% python3 -q
>>> import numpy as np
>>> np.set_printoptions(precision=1, suppress=True, linewidth=200, legacy="1.25")
>>> K = np.loadtxt("m.csv", delimiter=",")
>>> K
array([[ 1.,  1., -1., -1., -1., -1.,  1.,  1.],
       [ 1.,  1.,  1.,  1.,  1.,  1.,  1.,  1.],
       [ 1., -1.,  1., -1.,  1., -1.,  1., -1.]])
>>> # columns 2 and 4 are equal
>>> other = np.array([[-3, -1, -2],
...     [2, -1, 3],
...     [0, -2, 2],
...     [-3, 3, 2],
...     [0, 2, -1],
...     [1, -2, -1],
...     [-3, 2, 3],
...     [3, -2, -2]])
>>> other.T @ K.T
array([[ 1., -3., -9.],
       [-3., -1.,  3.],
       [ 0.,  4.,  0.]])
>>> U, sv = np.linalg.svd(K)
Traceback (most recent call last):
  File "<python-input-7>", line 1, in <module>
    U, sv = np.linalg.svd(K)
    ^^^^^
ValueError: too many values to unpack (expected 2)
>>> U, sv, VT = np.linalg.svd(K, full_matrices=False)
>>> np.round(VT @ VT.T, 1) + 0
array([[1., 0., 0.],
       [0., 1., 0.],
       [0., 0., 1.]])
>>> round(float(np.sqrt((sv ** 2).sum())), 1), round(float(np.linalg.norm(K)), 1)
(4.9, 4.9)
>>> feats = np.loadtxt("data.csv", delimiter=",")
>>> feats
array([[3., 2., 0.],
       [2., 3., 0.],
       [0., 0., 3.]])
>>> rng = np.random.default_rng(600)
>>> other = feats + rng.integers(-2, 3, (3, 2)) @ rng.integers(-2, 3, (2, 3))
>>> other
array([[ 0.,  0., -2.],
       [ 0.,  3., -4.],
       [ 6.,  4.,  7.]])
>>> other - feats
array([[-3., -2., -2.],
       [-2.,  0., -4.],
       [ 6.,  4.,  4.]])
>>> np.round(np.linalg.svd(other - feats, compute_uv=False), 1) + 0
array([9.9, 2.7, 0. ])
>>> np.linalg.matrix_rank(other - feats, tol=1e-8)
2
